>>> import numpy as np
>>> np.set_printoptions(suppress=True, linewidth=100)
>>> rnd = lambda a: np.round(a, 2) + 0
>>> m1 = np.load("dump.npy")
>>> m1
array([[ 0,  2,  1,  1,  0,  3,  6, -2,  5,  2],
       [-2,  0,  1,  2,  2,  5,  2,  0,  3,  4],
       [-1, -1,  0,  1, -5, -3,  1,  3, -3, -2],
       [-1, -2, -1,  0,  0,  0,  2,  1,  1,  1],
       [ 0, -2,  5,  0,  0,  5, -2, -3,  1,  0],
       [-3, -5,  3,  0, -5,  0,  0,  1,  2,  6],
       [-6, -2, -1, -2,  2,  0,  0,  1,  0,  1],
       [ 2,  0, -3, -1,  3, -1, -1,  0,  2, -1],
       [-5, -3,  3, -1, -1, -2,  0, -2,  0, -3],
       [-2, -4,  2, -1,  0, -6, -1,  1,  3,  0]])
>>> x0 = np.array([3, 9, 3, 7, 1, 5, 3, 9, 0, 8])
>>> rhs = m1 @ x0
>>> rhs
array([ 59,  76, -11,  -1, -11,   7, -34, -23, -93, -67])
>>> rnd(np.linalg.solve(m1, m1[:, 3]))
array([0., 0., 0., 1., 0., 0., 0., 0., 0., 0.])
>>> rnd(np.linalg.solve(m1, rhs))
array([3., 9., 3., 7., 1., 5., 3., 9., 0., 8.])
>>> rnd(np.linalg.solve(m1.T, m1[1]))
array([0., 1., 0., 0., 0., 0., 0., 0., 0., 0.])
>>> arr = np.load("block4.npy")
>>> arr
array([[1, 1, 1, 2, 1, 0, 0, 1],
       [1, 1, 1, 1, 2, 1, 0, 0],
       [0, 1, 1, 1, 1, 2, 1, 0],
       [0, 0, 1, 1, 1, 1, 2, 1],
       [1, 0, 0, 1, 1, 1, 1, 2],
       [2, 1, 0, 0, 1, 1, 1, 1],
       [1, 2, 1, 0, 0, 1, 1, 1],
       [1, 1, 2, 1, 0, 0, 1, 1]])
>>> B = arr[0, 0] * arr[1:] - np.outer(arr[1:, 0], arr[0])
>>> B
array([[ 0,  0,  0, -1,  1,  1,  0, -1],
       [ 0,  1,  1,  1,  1,  2,  1,  0],
       [ 0,  0,  1,  1,  1,  1,  2,  1],
       [ 0, -1, -1, -1,  0,  1,  1,  1],
       [ 0, -1, -2, -4, -1,  1,  1, -1],
       [ 0,  1,  0, -2, -1,  1,  1,  0],
       [ 0,  0,  1, -1, -1,  0,  1,  0]])
>>> np.flatnonzero(~B.round(6).any(axis=1))
array([], dtype=int64)
>>> arr[:, 0] / arr[0, 0]
array([1., 1., 0., 0., 1., 2., 1., 1.])
>>> (arr - arr.T) / 2
array([[ 0. ,  0. ,  0.5,  1. ,  0. , -1. , -0.5,  0. ],
       [ 0. ,  0. ,  0. ,  0.5,  1. ,  0. , -1. , -0.5],
       [-0.5,  0. ,  0. ,  0. ,  0.5,  1. ,  0. , -1. ],
       [-1. , -0.5,  0. ,  0. ,  0. ,  0.5,  1. ,  0. ],
       [ 0. , -1. , -0.5,  0. ,  0. ,  0. ,  0.5,  1. ],
       [ 1. ,  0. , -1. , -0.5,  0. ,  0. ,  0. ,  0.5],
       [ 0.5,  1. ,  0. , -1. , -0.5,  0. ,  0. ,  0. ],
       [ 0. ,  0.5,  1. ,  0. , -1. , -0.5,  0. ,  0. ]])
>>> np.trace(arr)
np.int64(8)
>>> (arr + arr.T) / 2
array([[1. , 1. , 0.5, 1. , 1. , 1. , 0.5, 1. ],
       [1. , 1. , 1. , 0.5, 1. , 1. , 1. , 0.5],
       [0.5, 1. , 1. , 1. , 0.5, 1. , 1. , 1. ],
       [1. , 0.5, 1. , 1. , 1. , 0.5, 1. , 1. ],
       [1. , 1. , 0.5, 1. , 1. , 1. , 0.5, 1. ],
       [1. , 1. , 1. , 0.5, 1. , 1. , 1. , 0.5],
       [0.5, 1. , 1. , 1. , 0.5, 1. , 1. , 1. ],
       [1. , 0.5, 1. , 1. , 1. , 0.5, 1. , 1. ]])
>>> np.allclose(arr, arr.T)
False
>>> arr.inv()
Traceback (most recent call last):
  File "<python-input-21>", line 1, in <module>
    arr.inv()
    ^^^^^^^
AttributeError: 'numpy.ndarray' object has no attribute 'inv'
>>> rnd(np.linalg.det(arr))
np.float64(-35.0)
